$ python -q
>>> import numpy as np
>>> np.set_printoptions(precision=3, suppress=True, linewidth=120, sign=" ")
>>> K = np.load("mat.npy")
>>> K
array([[ 6.,  0.,  5.,  5.,  5.],
       [ 0.,  6.,  0.,  0.,  0.],
       [ 5.,  0.,  6.,  5.,  5.],
       [ 5.,  0.,  5.,  6.,  5.],
       [ 5.,  0.,  5.,  5.,  6.]])
>>> round(np.linalg.eigvals(K).sum().real, 3)
np.float64(30.0)
>>> np.einsum("ii->", K)
np.float64(30.0)
>>> np.einsum("ij,ji->", K, K)
np.float64(480.0)
>>> round(np.linalg.det(K[::-1]), 3)
np.float64(126.0)
>>> np.linalg.eigvals(K)
array([  1.,  21.,   1.,   1.,   6.])
>>> np.kron(np.eye(2, dtype=int), K)
array([[ 6.,  0.,  5.,  5.,  5.,  0.,  0.,  0.,  0.,  0.],
       [ 0.,  6.,  0.,  0.,  0.,  0.,  0.,  0.,  0.,  0.],
       [ 5.,  0.,  6.,  5.,  5.,  0.,  0.,  0.,  0.,  0.],
       [ 5.,  0.,  5.,  6.,  5.,  0.,  0.,  0.,  0.,  0.],
       [ 5.,  0.,  5.,  5.,  6.,  0.,  0.,  0.,  0.,  0.],
       [ 0.,  0.,  0.,  0.,  0.,  6.,  0.,  5.,  5.,  5.],
       [ 0.,  0.,  0.,  0.,  0.,  0.,  6.,  0.,  0.,  0.],
       [ 0.,  0.,  0.,  0.,  0.,  5.,  0.,  6.,  5.,  5.],
       [ 0.,  0.,  0.,  0.,  0.,  5.,  0.,  5.,  6.,  5.],
       [ 0.,  0.,  0.,  0.,  0.,  5.,  0.,  5.,  5.,  6.]])
>>> round(float(np.linalg.det(2 * K)), 3), round(float(np.linalg.det(K)), 3)
(4032.0, 126.0)
>>> evals, vecs = np.linalg.eigh(K)
>>> (evals > 1e-8).sum(), (evals < -1e-8).sum()
(np.int64(5), np.int64(0))
>>> np.linalg.eigvalsh(K @ K)
array([   1.,    1.,    1.,   36.,  441.])
>>> np.round(vecs.T @ vecs, 3) + 0
array([[ 1.,  0.,  0.,  0.,  0.],
       [ 0.,  1.,  0.,  0.,  0.],
       [ 0.,  0.,  1.,  0.,  0.],
       [ 0.,  0.,  0.,  1.,  0.],
       [ 0.,  0.,  0.,  0.,  1.]])
>>> np.linalg.svd(K, compute_uv=False)
array([ 21.,   6.,   1.,   1.,   1.])
>>> np.round(np.abs(vecs[:, -1]), 3) + 0
array([ 0.5,  0. ,  0.5,  0.5,  0.5])
>>> evals
array([  1.,   1.,   1.,   6.,  21.])
>>> np.round(vecs.T @ K @ vecs, 3) + 0
array([[  1.,   0.,   0.,   0.,   0.],
       [  0.,   1.,   0.,   0.,   0.],
       [  0.,   0.,   1.,   0.,   0.],
       [  0.,   0.,   0.,   6.,   0.],
       [  0.,   0.,   0.,   0.,  21.]])
>>> np.round(vecs @ np.diag(evals) @ vecs.T, 3) + 0
array([[ 6.,  0.,  5.,  5.,  5.],
       [ 0.,  6.,  0.,  0.,  0.],
       [ 5.,  0.,  6.,  5.,  5.],
       [ 5.,  0.,  5.,  6.,  5.],
       [ 5.,  0.,  5.,  5.,  6.]])
